$ ipython --no-banner

In [1]: import numpy as np

In [2]: from numpy import linalg as LA

In [3]: np.set_printoptions(suppress=True, linewidth=140)

In [4]: feats = np.loadtxt("case7.csv", delimiter=",")

In [5]: feats
Out[5]: 
array([[ 6.887,  3.792],
       [ 0.679, -3.92 ],
       [-2.499, -3.596],
       [ 5.309, -0.112]])

In [6]: hat = feats @ LA.solve(feats.T @ feats, feats.T)

In [7]: print(np.trace(hat))
2.0

In [8]: LA.matrix_rank(np.eye(4) - hat)
Out[8]: np.int64(2)

In [9]: np.round(np.diag(hat), 3)
Out[9]: array([0.618, 0.582, 0.303, 0.497])

In [10]: np.allclose(hat @ hat, hat)
Out[10]: True

In [11]: np.round(LA.eigvalsh(hat), 3) + 0
Out[11]: array([0., 0., 1., 1.])

In [12]: np.round(hat @ feats[:, 1], 3)
Out[12]: array([ 3.792, -3.92 , -3.596, -0.112])

In [13]: other = np.c_[feats[:, :1] @ np.array([[2]]), np.array([0, -1, 2, -3])]

In [14]: other
Out[14]: 
array([[13.774,  0.   ],
       [ 1.358, -1.   ],
       [-4.998,  2.   ],
       [10.618, -3.   ]])

In [15]: LA.matrix_rank(other)
Out[15]: np.int64(2)

In [16]: LA.matrix_rank(np.c_[feats, other])
Out[16]: np.int64(3)

In [17]: A = np.array([[-1, -2, 2, -3],
    ...:     [0, 1, 3, -1],
    ...:     [-1, 0, 2, 1],
    ...:     [1, 3, 0, 0],
    ...:     [1, 1, 1, 0]])

In [18]: A
Out[18]: 
array([[-1, -2,  2, -3],
       [ 0,  1,  3, -1],
       [-1,  0,  2,  1],
       [ 1,  3,  0,  0],
       [ 1,  1,  1,  0]])

In [19]: hat = A @ LA.solve(A.T @ A, A.T)

In [20]: np.trace(hat)
Out[20]: np.float64(4.0)

In [21]: np.round(np.diag(hat), 3)
Out[21]: array([0.877, 0.576, 0.84 , 0.91 , 0.797])

In [22]: hat.round(3)
Out[22]: 
array([[ 0.877,  0.228, -0.14 , -0.105, -0.158],
       [ 0.228,  0.576,  0.261,  0.195,  0.293],
       [-0.14 ,  0.261,  0.84 , -0.12 , -0.18 ],
       [-0.105,  0.195, -0.12 ,  0.91 , -0.135],
       [-0.158,  0.293, -0.18 , -0.135,  0.797]])

In [23]: LA.matrix_rank(np.eye(5) - hat)
Out[23]: np.int64(1)

In [24]: np.round((np.eye(5) - hat) @ A, 3) + 0
Out[24]: 
array([[0., 0., 0., 0.],
       [0., 0., 0., 0.],
       [0., 0., 0., 0.],
       [0., 0., 0., 0.],
       [0., 0., 0., 0.]])

In [25]: vec = np.array([-1, -1, 3, 3])

In [26]: A @ vec
Out[26]: array([ 0,  5, 10, -4,  1])

In [27]: A * vec
Out[27]: 
array([[ 1,  2,  6, -9],
       [ 0, -1,  9, -3],
       [ 1,  0,  6,  3],
       [-1, -3,  0,  0],
       [-1, -1,  3,  0]])

In [28]: A @ np.eye(4)[2]
Out[28]: array([2., 3., 2., 0., 1.])

In [29]: LA.norm(A @ vec) <= LA.norm(A, 2) * LA.norm(vec) + 1e-9
Out[29]: np.True_

In [30]: A @ (2 * vec)
Out[30]: array([ 0, 10, 20, -8,  2])

In [31]: np.sign((A @ vec).round(6))
Out[31]: array([ 0,  1,  1, -1,  1])

In [32]: other = A / np.sqrt((A ** 2).mean(axis=1, keepdims=True))

In [33]: A - A.mean(axis=1, keepdims=True)
Out[33]: 
array([[ 0.  , -1.  ,  3.  , -2.  ],
       [-0.75,  0.25,  2.25, -1.75],
       [-1.5 , -0.5 ,  1.5 ,  0.5 ],
       [ 0.  ,  2.  , -1.  , -1.  ],
       [ 0.25,  0.25,  0.25, -0.75]])

In [34]: LA.matrix_rank(A - A.mean(axis=1, keepdims=True))
Out[34]: np.int64(3)

In [35]: arr = np.array([[0, 0, 1, 0], [0, 0, 1, 0], [1, 1, 0, 0], [0, 0, 0, 0]])

In [36]: print(round(LA.norm(arr, "nuc"), 3))
2.828

In [37]: round(float(LA.norm(arr[3] - arr[2])), 3)
Out[37]: 1.414

In [38]: other = np.array([[3, 3], [1, 2]])

In [39]: Z = np.kron(other, arr)

In [40]: print(np.round(LA.norm(Z, 2), 3), round(LA.norm(other, 2) * LA.norm(arr, 2), 3))
6.723 6.723

In [41]: Z.shape
Out[41]: (8, 8)

In [42]: Z
Out[42]: 
array([[0, 0, 3, 0, 0, 0, 3, 0],
       [0, 0, 3, 0, 0, 0, 3, 0],
       [3, 3, 0, 0, 3, 3, 0, 0],
       [0, 0, 0, 0, 0, 0, 0, 0],
       [0, 0, 1, 0, 0, 0, 2, 0],
       [0, 0, 1, 0, 0, 0, 2, 0],
       [1, 1, 0, 0, 2, 2, 0, 0],
       [0, 0, 0, 0, 0, 0, 0, 0]])

In [43]: J = np.array([[0.0, 0.0, -4.0], [0.0, 0.0, 1.0], [-4.0, 1.0, 0.0]])

In [44]: other = np.array([[-1, -5], [-5, 3], [3, 2]])

In [45]: np.einsum("ik,kj->ji", J, other)
Out[45]: 
array([[-12.,   3.,  -1.],
       [ -8.,   2.,  23.]])

In [46]: LA.matrix_rank(np.vstack([J, other.T]))
Out[46]: np.int64(3)

In [47]: print(LA.matrix_rank(J @ other))
2

In [48]: np.einsum("ij,ij->i", J, J)
Out[48]: array([16.,  1., 17.])

In [49]: np.einsum("ij->j", J)
Out[49]: array([-4.,  1., -3.])

In [50]: np.vstack([J, other.T]).shape
Out[50]: (5, 3)

In [51]: hat = np.triu(np.array([[-7, 8, 5], [-1, -6, -3], [-3, 1, -9]]), 1) + np.eye(3)

In [52]: other = hat @ J @ LA.inv(hat)

In [53]: print(hat @ J - J @ hat)
[[-20.   5.   8.]
 [ 12.  -3.   0.]
 [  0.  32.  23.]]

In [54]: other
Out[54]: 
array([[ -20.,  165.,  599.],
       [  12.,  -99., -356.],
       [  -4.,   33.,  119.]])

In [55]: other = A / LA.norm(A, axis=1, keepdims=True)

In [56]: C2 = other @ other.T

In [57]: print(np.round(np.degrees(np.arccos(np.clip(C2[2, 1], -1, 1))), 3))
52.015

In [58]: np.argwhere(np.triu(np.abs(C2) > 0.95, 1))
Out[58]: array([], shape=(0, 2), dtype=int64)

In [59]: (C2 - 2 * np.eye(5)).round(6).argmax(axis=1)
Out[59]: array([1, 4, 1, 4, 3])

In [60]: E = np.loadtxt("w.csv", delimiter=",")

In [61]: E
Out[61]: 
array([[-9., -9., -3.],
       [ 0.,  8.,  6.],
       [ 0.,  0., -8.]])

In [62]: C2 = A.T @ A

In [63]: np.trace(C2), (A ** 2).sum()
Out[63]: (np.int64(48), np.int64(48))

In [64]: print(LA.matrix_rank(C2))
4

In [65]: other = np.array([[-1, 2], [-2, 3], [0, 0]])

In [66]: print(E @ other)
[[ 27. -45.]
 [-16.  24.]
 [  0.   0.]]

In [67]: np.einsum("ik,kj->ji", E, other)
Out[67]: 
array([[ 27., -16.,   0.],
       [-45.,  24.,   0.]])

In [68]: other.T @ E.T
Out[68]: 
array([[ 27., -16.,   0.],
       [-45.,  24.,   0.]])

In [69]: np.einsum("ij->j", E)
Out[69]: array([-9., -1., -5.])

In [70]: print(LA.matrix_rank(E @ other))
2

In [71]: np.einsum("ij,ij->i", E, E)
Out[71]: array([171., 100.,  64.])

In [72]: np.vstack([E, other.T]).shape
Out[72]: (5, 3)

In [73]: print(LA.matrix_rank(np.vstack([E, other.T])))
3

In [74]: rng = np.random.default_rng(77436)

In [75]: other = E + rng.integers(-2, 3, (3, 2)) @ rng.integers(-2, 3, (2, 3))

In [76]: print(other)
[[ -5.  -9.   1.]
 [  2.   8.   8.]
 [  0.  -4. -12.]]

In [77]: LA.matrix_rank(other - E, tol=1e-8)
Out[77]: np.int64(2)

In [78]: other - E
Out[78]: 
array([[ 4.,  0.,  4.],
       [ 2.,  0.,  2.],
       [ 0., -4., -4.]])

In [79]: vec = np.array([0, 3, -1])

In [80]: target = other @ vec

In [81]: print(target)
[-28.  16.   0.]

In [82]: np.round(LA.solve(other, other[:, 1]), 3) + 0
Out[82]: array([0., 1., 0.])

In [83]: np.round(LA.solve(other, target + other[:, 2]), 3) + 0
Out[83]: array([0., 3., 0.])

In [84]: np.round(LA.solve(other.T, other[0]), 3) + 0
Out[84]: array([1., 0., 0.])

In [85]: np.round(LA.solve(other, target), 3) + 0
Out[85]: array([ 0.,  3., -1.])

In [86]: vals, evecs = LA.eig(E)

In [87]: np.round(np.sort(LA.eigvals(E @ E)), 3)
Out[87]: array([64., 64., 81.])

In [88]: np.round(np.sort(LA.eigvals(LA.inv(E))), 3)
Out[88]: array([-0.125, -0.111,  0.125])

In [89]: ang = rng.uniform(0, 2 * np.pi, 15)

In [90]: q, _ = LA.qr(np.array([[-0.7, -1.0], [-0.1, -0.2], [0.8, 0.4]]))

In [91]: M = 20 * np.c_[np.cos(ang), np.sin(ang)] @ q.T

In [92]: print(M.round(3))
[[ 17.824   4.71    7.754]
 [  2.018  -1.063 -19.87 ]
 [-17.773  -4.707  -7.873]
 [  1.542  -1.175 -19.906]
 [ -2.312  -2.053 -19.76 ]
 [  6.427   0.026 -18.939]
 [  8.68    3.365  17.701]
 [  3.904  -0.607 -19.606]
 [ -5.911   0.106  19.106]
 [ -2.355   0.982  19.837]
 [ 12.735   4.083  14.871]
 [ 12.889   4.108  14.731]
 [-15.877  -4.532 -11.287]
 [ 12.845   4.101  14.771]
 [-13.86   -4.258 -13.776]]

In [93]: Z = M[[3, 13]].astype(float)

In [94]: for _ in range(5):
    ...:     idx = LA.norm(M[:, None] - Z, axis=-1).argmin(axis=1)
    ...:     Z = np.array([M[idx == j].mean(axis=0) for j in range(2)])
    ...: 

In [95]: print(idx)
[1 0 0 0 0 0 1 0 1 1 1 1 0 1 0]

In [96]: np.round(Z[1] - Z[0], 3)
Out[96]: array([12.592,  5.361, 31.916])

In [97]: mat = np.load("arr.npy")

In [98]: print(mat)
[[-2 -2 -1  4  4  2]
 [-1 -2 -1  2  4  2]
 [ 0 -2 -2  0  4  4]
 [-4 -4 -2  4  4  2]
 [-2 -4 -2  2  4  2]
 [ 0 -4 -4  0  4  4]]

In [99]: ang = np.radians(36)

In [100]: R = np.eye(6)

In [101]: R[3, 3] = R[0, 0] = np.cos(ang)

In [102]: R[3, 0], R[0, 3] = -np.sin(ang), np.sin(ang)

In [103]: R.round(3)
Out[103]: 
array([[ 0.809,  0.   ,  0.   ,  0.588,  0.   ,  0.   ],
       [ 0.   ,  1.   ,  0.   ,  0.   ,  0.   ,  0.   ],
       [ 0.   ,  0.   ,  1.   ,  0.   ,  0.   ,  0.   ],
       [-0.588,  0.   ,  0.   ,  0.809,  0.   ,  0.   ],
       [ 0.   ,  0.   ,  0.   ,  0.   ,  1.   ,  0.   ],
       [ 0.   ,  0.   ,  0.   ,  0.   ,  0.   ,  1.   ]])

In [104]: other = mat @ R.T

In [105]: np.allclose(mat @ mat.T, other @ other.T)
Out[105]: True

In [106]: print(np.round(LA.det(R), 3), np.round(np.trace(R), 3))
1.0 5.618
